$ ipython --no-banner

In [1]: import numpy as np

In [2]: from numpy import linalg as LA

In [3]: np.set_printoptions(suppress=True, linewidth=160)

In [4]: def rd(a):
   ...:     return np.round(a, 1) + 0
   ...: 

In [5]: W0 = np.load("sample11.npy")

In [6]: rd(W0)
Out[6]: 
array([[ 1. , -0.2,  0. ,  0. ],
       [-0.2,  0.1,  0. , -0.3],
       [ 0. ,  0. ,  1. ,  0. ],
       [ 0. , -0.3,  0. ,  0.9]])

In [7]: vals, vecs = LA.eigh(W0)

In [8]: vals.sum(), rd(np.trace(W0))
Out[8]: (np.float64(3.0), np.float64(3.0))

In [9]: np.unique(vals.round(6) + 0, return_counts=True)[1]
Out[9]: array([1, 3])

In [10]: rd(vecs @ np.diag(vals) @ vecs.T)
Out[10]: 
array([[ 1. , -0.2,  0. ,  0. ],
       [-0.2,  0.1,  0. , -0.3],
       [ 0. ,  0. ,  1. ,  0. ],
       [ 0. , -0.3,  0. ,  0.9]])

In [11]: print(rd(W0.reshape(-1, 2)))
[[ 1.  -0.2]
 [ 0.   0. ]
 [-0.2  0.1]
 [ 0.  -0.3]
 [ 0.   0. ]
 [ 1.   0. ]
 [ 0.  -0.3]
 [ 0.   0.9]]

In [12]: t3 = W0.reshape(4, 2, -1)

In [13]: rd(t3.sum(axis=1))
Out[13]: 
array([[ 1. , -0.2],
       [-0.1, -0.2],
       [ 1. ,  0. ],
       [ 0. ,  0.7]])

In [14]: rd(np.swapaxes(t3, 1, 2)[1])
Out[14]: 
array([[-0.2,  0. ],
       [ 0.1, -0.3]])

In [15]: np.einsum("ihd,jhd->hij", t3, t3).shape
Out[15]: (2, 4, 4)

In [16]: m1 = np.load("arr.npy")

In [17]: m1
Out[17]: 
array([[ 0, -2,  1,  3],
       [ 3,  0,  3,  3],
       [-7, -4, -5, -1],
       [-5, -2, -4, -2]])

In [18]: LA.matrix_rank(m1, rtol=0.1)
Out[18]: np.int64(2)

In [19]: [round(float(x), 1) for x in LA.svd(m1, compute_uv=False)[:3]]
Out[19]: [12.6, 4.7, 0.0]

In [20]: rd(LA.norm(m1, 2) / LA.norm(m1))
Out[20]: np.float64(0.9)

In [21]: LA.lstsq(m1[:-1].T, m1[-1])[2]
Out[21]: np.int32(2)

In [22]: rd(m1 @ LA.pinv(m1) @ m1)
Out[22]: 
array([[ 0., -2.,  1.,  3.],
       [ 3.,  0.,  3.,  3.],
       [-7., -4., -5., -1.],
       [-5., -2., -4., -2.]])

In [23]: def softmax(z):
    ...:     e = np.exp(z - z.max(axis=-1, keepdims=True))
    ...:     return e / e.sum(axis=-1, keepdims=True)
    ...: 

In [24]: rd(softmax(m1[2] + -1))
Out[24]: array([0. , 0. , 0. , 0.9])

In [25]: S = m1 @ m1.T / np.sqrt(4)

In [26]: softmax(S).round(6).argmax(axis=1)
Out[26]: array([0, 1, 2, 2])

In [27]: rd(softmax(S))
Out[27]: 
array([[0.7, 0.3, 0. , 0. ],
       [0. , 1. , 0. , 0. ],
       [0. , 0. , 1. , 0. ],
       [0. , 0. , 1. , 0. ]])

In [28]: rng = np.random.default_rng(85958)

In [29]: theta = np.sort(rng.uniform(-2, 2, 13))

In [30]: mat = np.c_[theta, theta ** 2, theta ** 3] @ np.array([[-4, 2, 4], [2, -2, 1], [-4, 3, 0]])

In [31]: rd(mat)
Out[31]: 
array([[ 24. , -17.6,  -3.8],
       [  8.1,  -5.6,  -2.8],
       [  7.2,  -4.9,  -2.7],
       [  0.9,  -0.5,  -0.7],
       [ -1.2,   0.5,   1.4],
       [ -1.3,   0.6,   1.5],
       [ -1.9,   0.8,   2.1],
       [ -3.2,   1.4,   3.3],
       [-10.8,   5.9,   6.9],
       [-11.6,   6.4,   7.2],
       [-11.8,   6.6,   7.3],
       [-19.2,  11.4,   9.3],
       [-20.5,  12.3,   9.7]])

In [32]: Xs = (mat - mat.mean(axis=0)) / mat.std(axis=0)

In [33]: np.argwhere(np.abs(Xs) > 2)
Out[33]: 
array([[0, 0],
       [0, 1]])

In [34]: beta = LA.lstsq(np.delete(Xs, 0, axis=1), Xs[:, 0])[0]

In [35]: rd(beta)
Out[35]: array([-0.8, -0.2])

In [36]: np.abs(beta).argmax()
Out[36]: np.int64(0)

In [37]: rd(1 - np.var(Xs[:, 0] - np.delete(Xs, 0, axis=1) @ beta))
Out[37]: np.float64(1.0)

In [38]: left, sig, VT = LA.svd(mat)

In [39]: rd(sig)
Out[39]: array([54.5,  8.7,  0.4])

In [40]: M2 = left[:, :2] @ np.diag(sig[:2]) @ VT[:2]

In [41]: rd(LA.norm(mat - M2, 2)), rd(sig[2])
Out[41]: (np.float64(0.4), np.float64(0.4))

In [42]: rd(LA.norm(mat - M2) / LA.norm(mat))
Out[42]: np.float64(0.0)

In [43]: LA.matrix_rank(M2)
Out[43]: np.int64(2)

In [44]: M2 = mat + rng.integers(-2, 3, (13, 2)) @ rng.integers(-2, 3, (2, 3))

In [45]: rd(M2)
Out[45]: 
array([[ 22. , -13.6,   2.2],
       [  8.1,  -3.6,  -0.8],
       [  5.2,  -8.9,  -4.7],
       [  1.9,  -0.5,  -1.7],
       [ -0.2,  -1.5,  -1.6],
       [  0.7,  -3.4,  -4.5],
       [ -0.9,  -3.2,  -2.9],
       [ -5.2,   5.4,   9.3],
       [-12.8,   1.9,   4.9],
       [-10.6,  10.4,  10.2],
       [-10.8,   4.6,   4.3],
       [-18.2,   7.4,   4.3],
       [-18.5,  12.3,   7.7]])

In [46]: rd(M2 - mat)
Out[46]: 
array([[-2.,  4.,  6.],
       [ 0.,  2.,  2.],
       [-2., -4., -2.],
       [ 1.,  0., -1.],
       [ 1., -2., -3.],
       [ 2., -4., -6.],
       [ 1., -4., -5.],
       [-2.,  4.,  6.],
       [-2., -4., -2.],
       [ 1.,  4.,  3.],
       [ 1., -2., -3.],
       [ 1., -4., -5.],
       [ 2.,  0., -2.]])

In [47]: F = np.load("data.npy")

In [48]: F
Out[48]: 
array([[ 1,  1,  1,  1,  1,  1,  1,  1],
       [ 1, -1,  1, -1,  1, -1,  1, -1],
       [ 1,  1, -1, -1, -1, -1,  1,  1]])

In [49]: rd(softmax(F).sum(axis=1))
Out[49]: array([1., 1., 1.])

In [50]: rd(softmax(F[0] + -1))
Out[50]: array([0.1, 0.1, 0.1, 0.1, 0.1, 0.1, 0.1, 0.1])

In [51]: rd(softmax(10 * F[0]))
Out[51]: array([0.1, 0.1, 0.1, 0.1, 0.1, 0.1, 0.1, 0.1])

In [52]: rd(softmax(F[0]))
Out[52]: array([0.1, 0.1, 0.1, 0.1, 0.1, 0.1, 0.1, 0.1])

In [53]: S = F @ F.T / np.sqrt(8)

In [54]: rd(softmax(S)[0] @ F)
Out[54]: array([1. , 0.9, 0.9, 0.8, 0.9, 0.8, 1. , 0.9])

In [55]: rd(softmax(S))
Out[55]: 
array([[0.9, 0.1, 0.1],
       [0.1, 0.9, 0.1],
       [0.1, 0.1, 0.9]])

In [56]: Q, _ = LA.qr(np.array([[1.5, 1.3, -0.9],
    ...:     [-0.7, 0.0, -0.3],
    ...:     [-0.4, 0.1, 1.3],
    ...:     [-0.5, 1.3, 0.7]]))

In [57]: J = Q @ Q.T

In [58]: rd(J)
Out[58]: 
array([[ 0.9, -0.2, -0.2,  0.1],
       [-0.2,  0.6, -0.4,  0.2],
       [-0.2, -0.4,  0.7,  0.2],
       [ 0.1,  0.2,  0.2,  0.9]])

In [59]: left, sig, VT = LA.svd(J)

In [60]: rd(sig)
Out[60]: array([1., 1., 1., 0.])

In [61]: np.argmax(sig[:-1] / (sig[1:] + 1e-6)) + 1
Out[61]: np.int64(3)

In [62]: M2 = left[:, :3] @ np.diag(sig[:3]) @ VT[:3]

In [63]: print(rd(LA.norm(J - M2) / LA.norm(J)))
0.0

In [64]: rd(LA.norm(J - M2, 2)), rd(sig[3])
Out[64]: (np.float64(0.0), np.float64(0.0))

In [65]: LA.matrix_rank(J, rtol=0.05)
Out[65]: np.int64(3)

In [66]: print(rd(J @ LA.pinv(J) @ J))
[[ 0.9 -0.2 -0.2  0.1]
 [-0.2  0.6 -0.4  0.2]
 [-0.2 -0.4  0.7  0.2]
 [ 0.1  0.2  0.2  0.9]]

In [67]: rd(np.trace(LA.pinv(J) @ J))
Out[67]: np.float64(3.0)

In [68]: LA.lstsq(J[:-1].T, J[-1])[2]
Out[68]: np.int32(3)

In [69]: r = LA.matrix_rank(J)

In [70]: r
Out[70]: np.int64(3)

In [71]: null = LA.svd(J)[2][r:].T

In [72]: [int(LA.matrix_rank(np.delete(J, i, axis=0))) for i in range(4)]
Out[72]: [3, 3, 3, 3]

In [73]: [int(LA.matrix_rank(J[:i])) for i in range(1, len(J) + 1)]
Out[73]: [1, 2, 3, 3]

In [74]: vals, vecs = LA.eigh(J)

In [75]: rd(vecs @ np.diag(vals) @ vecs.T)
Out[75]: 
array([[ 0.9, -0.2, -0.2,  0.1],
       [-0.2,  0.6, -0.4,  0.2],
       [-0.2, -0.4,  0.7,  0.2],
       [ 0.1,  0.2,  0.2,  0.9]])

In [76]: rd(vals.sum()), np.trace(J)
Out[76]: (np.float64(3.0), np.float64(3.0))

In [77]: rd(vecs.T @ vecs)
Out[77]: 
array([[1., 0., 0., 0.],
       [0., 1., 0., 0.],
       [0., 0., 1., 0.],
       [0., 0., 0., 1.]])
